In [1]: import numpy as np

In [2]: from numpy import linalg as LA

In [3]: np.set_printoptions(precision=2, suppress=True, linewidth=140, floatmode="fixed")

In [4]: K = np.loadtxt("data.csv", delimiter=",")

In [5]: K
Out[5]: 
array([[ 0.45,  0.87, -0.98, -1.00],
       [ 0.96,  1.00, -0.73, -1.00],
       [-0.68, -0.91, -0.11,  0.92],
       [-0.75, -0.97,  0.90,  1.00],
       [-0.38, -0.44, -0.91, -0.80],
       [ 0.92,  0.99,  0.39, -0.99],
       [-0.14, -0.24, -0.08,  0.19],
       [-0.75, -0.97,  0.90,  1.00],
       [-0.70, -0.97,  0.99,  1.00],
       [ 0.71,  0.93, -0.08, -0.96],
       [-0.41, -0.57, -0.75, -0.30],
       [ 0.39,  0.54,  0.71,  0.25],
       [-0.93, -1.00,  0.99,  1.00],
       [ 0.39,  0.76, -0.82, -0.98],
       [-0.87, -0.99,  0.78,  1.00],
       [ 0.83,  0.99, -0.84, -1.00],
       [ 0.91,  1.00, -0.97, -1.00],
       [ 0.34,  0.62, -0.30, -0.80]])

In [6]: # row 7 repeats row 3

In [7]: rng = np.random.default_rng(474)

In [8]: lab = rng.permutation(4)

In [9]: Y = K[:, lab] * rng.choice([-1, 1], 4)

In [10]: Y
Out[10]: 
array([[ 0.98, -1.00,  0.45, -0.87],
       [ 0.73, -1.00,  0.96, -1.00],
       [ 0.11,  0.92, -0.68,  0.91],
       [-0.90,  1.00, -0.75,  0.97],
       [ 0.91, -0.80, -0.38,  0.44],
       [-0.39, -0.99,  0.92, -0.99],
       [ 0.08,  0.19, -0.14,  0.24],
       [-0.90,  1.00, -0.75,  0.97],
       [-0.99,  1.00, -0.70,  0.97],
       [ 0.08, -0.96,  0.71, -0.93],
       [ 0.75, -0.30, -0.41,  0.57],
       [-0.71,  0.25,  0.39, -0.54],
       [-0.99,  1.00, -0.93,  1.00],
       [ 0.82, -0.98,  0.39, -0.76],
       [-0.78,  1.00, -0.87,  0.99],
       [ 0.84, -1.00,  0.83, -0.99],
       [ 0.97, -1.00,  0.91, -1.00],
       [ 0.30, -0.80,  0.34, -0.62]])

In [11]: Uu, _, Vt = LA.svd(K.T @ Y)

In [12]: np.round(LA.lstsq(K, Y)[0], 2) + 0
Out[12]: 
array([[ 0.00,  0.00,  1.00,  0.00],
       [ 0.00,  0.00,  0.00, -1.00],
       [-1.00,  0.00,  0.00,  0.00],
       [ 0.00,  1.00,  0.00,  0.00]])

In [13]: Xs = (K - K.mean(axis=0)) / K.std(axis=0)

In [14]: Xs.std(axis=0)
Out[14]: array([1.00, 1.00, 1.00, 1.00])

In [15]: coef = LA.lstsq(np.delete(Xs, 2, axis=1), Xs[:, 2])[0]

In [16]: np.abs(coef).argmax()
Out[16]: np.int64(2)

In [17]: coef
Out[17]: array([0.13, 0.50, 1.38])

In [18]: W0 = np.loadtxt("x.csv", delimiter=",")

In [19]: W0
Out[19]: 
array([[ -2.75,  -9.62,  -8.03,  -1.16],
       [  1.20,  -1.06,  -5.23,  -8.24],
       [ -8.92, -16.09,  -3.77,  -2.18],
       [  1.18,   0.39,  -3.38, -10.81],
       [  4.68,  -4.55, -16.55,   4.83],
       [  2.22,  -3.47, -10.29,  -1.98],
       [ -2.87,  -9.82,  -8.04,  -1.05],
       [  9.78,   6.95, -12.36,  -5.12],
       [ -1.36,  -3.24,  -2.82,  -9.57],
       [  4.79,   0.67, -10.24,  -4.10],
       [  3.50,  -0.98,  -9.73,  -3.78],
       [ 11.79,   5.85, -17.76,   0.84],
       [  4.42,   2.04,  -7.80,  -7.22],
       [ -3.62,  -8.04,  -4.30,  -5.69],
       [-10.94, -12.27,   5.05, -12.91],
       [  1.53,  -1.41,  -6.33,  -6.96],
       [ -2.90,  -6.05,  -3.27,  -7.71],
       [ -2.91,  -4.52,  -1.33, -10.41],
       [  6.11,   4.18,  -8.49,  -7.60],
       [  7.49,   1.48, -14.64,  -0.09],
       [ -7.33, -13.43,  -3.62,  -3.67],
       [ -6.81,  -7.55,   2.68, -12.91],
       [ 12.00,   6.84, -16.94,  -0.48],
       [ -1.97,  -1.04,   1.14, -14.62],
       [ 10.71,   5.70, -15.80,  -1.05],
       [  2.15,  -0.10,  -5.92,  -8.03],
       [  1.26,   0.77,  -3.05, -11.34],
       [ -1.01,  -6.23,  -7.26,  -3.63],
       [  5.61,   0.39, -12.23,  -1.96]])

In [20]: # null space of dimension 1

In [21]: C2 = np.cov(W0, rowvar=False)

In [22]: np.corrcoef(W0.T)
Out[22]: 
array([[ 1.00,  0.92, -0.86,  0.47],
       [ 0.92,  1.00, -0.59,  0.09],
       [-0.86, -0.59,  1.00, -0.86],
       [ 0.47,  0.09, -0.86,  1.00]])

In [23]: A = np.array([[-1.7, -0.5, 3.3],
    ...:     [0.3, 1.0, 0.1],
    ...:     [0.31, 0.92, 0.07],
    ...:     [-1.7, -0.3, 1.5]])

In [24]: Y = np.c_[A[:, :1] @ np.array([[2]]), np.array([0, 1, 2, 1])]

In [25]: Y
Out[25]: 
array([[-3.40,  0.00],
       [ 0.60,  1.00],
       [ 0.62,  2.00],
       [-3.40,  1.00]])

In [26]: np.round(LA.lstsq(A, Y[:, 0])[0], 2) + 0
Out[26]: array([2.00, 0.00, 0.00])

In [27]: np.round(LA.norm(Y - A @ LA.lstsq(A, Y)[0], axis=0), 2) + 0
Out[27]: array([0.00, 0.82])

In [28]: LA.norm(LA.qr(A)[0].T @ Y, axis=0) ** 2 / ((Y ** 2).sum(axis=0) + 1e-12)
Out[28]: array([1.00, 0.89])

In [29]: lab = rng.permutation(3)

In [30]: Y = A[:, lab] * rng.choice([-1, 1], 3)

In [31]: Y
Out[31]: 
array([[ 1.70,  3.30, -0.50],
       [-0.30,  0.10,  1.00],
       [-0.31,  0.07,  0.92],
       [ 1.70,  1.50, -0.30]])

In [32]: Uu, _, Vt = LA.svd(A.T @ Y)

In [33]: np.round(LA.lstsq(A, Y)[0], 2) + 0
Out[33]: 
array([[-1.00,  0.00,  0.00],
       [ 0.00,  0.00,  1.00],
       [ 0.00,  1.00,  0.00]])

In [34]: np.round(Uu @ Vt, 2) + 0
Out[34]: 
array([[-1.00,  0.00,  0.00],
       [ 0.00,  0.00,  1.00],
       [ 0.00,  1.00,  0.00]])

In [35]: lab
Out[35]: array([0, 2, 1])

In [36]: x = np.array([1, 1, 2])

In [37]: rhs = Y @ x

In [38]: LA.lstsq(Y, rhs)[0]
Out[38]: array([1.00, 1.00, 2.00])

In [39]: rhs
Out[39]: array([4.00, 1.80, 1.60, 2.60])

In [40]: rhs = rhs + 0.3 * rng.normal(size=4)

In [41]: rhs
Out[41]: array([4.00, 2.00, 1.52, 2.72])

In [42]: coef, *_ = LA.lstsq(Y, rhs)

In [43]: coef.round()
Out[43]: array([1.00, 1.00, 2.00])

In [44]: coef
Out[44]: array([1.15, 0.94, 2.12])

In [45]: np.round(Y.T @ (rhs - Y @ coef), 2) + 0
Out[45]: array([0.00, 0.00, 0.00])

In [46]: Xs = K - K.mean(axis=0)

In [47]: vecs = LA.svd(Xs)[2][:1]

In [48]: Y = Xs - Xs @ vecs.T @ vecs

In [49]: Y.std(axis=0)
Out[49]: array([0.23, 0.26, 0.45, 0.18])

In [50]: np.round(LA.norm(Y) / LA.norm(Xs), 2)
Out[50]: np.float64(0.37)

In [51]: np.round(LA.norm(A[1], 1), 2), round(float(LA.norm(A[1], np.inf)), 2)
Out[51]: (np.float64(1.4), 1.0)

In [52]: LA.norm(A, axis=1)
Out[52]: array([3.75, 1.05, 0.97, 2.29])

In [53]: np.round(LA.norm(A) ** 2 / LA.norm(A, 2) ** 2, 2)
Out[53]: np.float64(1.13)

In [54]: np.round(LA.norm(A[1] - A[3]), 2)
Out[54]: np.float64(2.77)

In [55]: J = np.minimum.outer(np.arange(1, 6), np.arange(1, 6)) * -1

In [56]: J
Out[56]: 
array([[-1, -1, -1, -1, -1],
       [-1, -2, -2, -2, -2],
       [-1, -2, -3, -3, -3],
       [-1, -2, -3, -4, -4],
       [-1, -2, -3, -4, -5]])

In [57]: Y = J + rng.integers(-2, 3, (5, 1)) @ rng.integers(-2, 3, (1, 5))

In [58]: Y
Out[58]: 
array([[-1, -1, -1, -1, -1],
       [-2,  0, -1, -1,  0],
       [ 0, -4, -4, -4, -5],
       [-1, -2, -3, -4, -4],
       [-1, -2, -3, -4, -5]])

In [59]: Y - J
Out[59]: 
array([[ 0,  0,  0,  0,  0],
       [-1,  2,  1,  1,  2],
       [ 1, -2, -1, -1, -2],
       [ 0,  0,  0,  0,  0],
       [ 0,  0,  0,  0,  0]])

In [60]: np.round(LA.svd(Y - J, compute_uv=False), 2) + 0
Out[60]: array([4.69, 0.00, 0.00, 0.00, 0.00])

In [61]: LA.matrix_rank(Y - J, tol=1e-8)
Out[61]: np.int64(1)
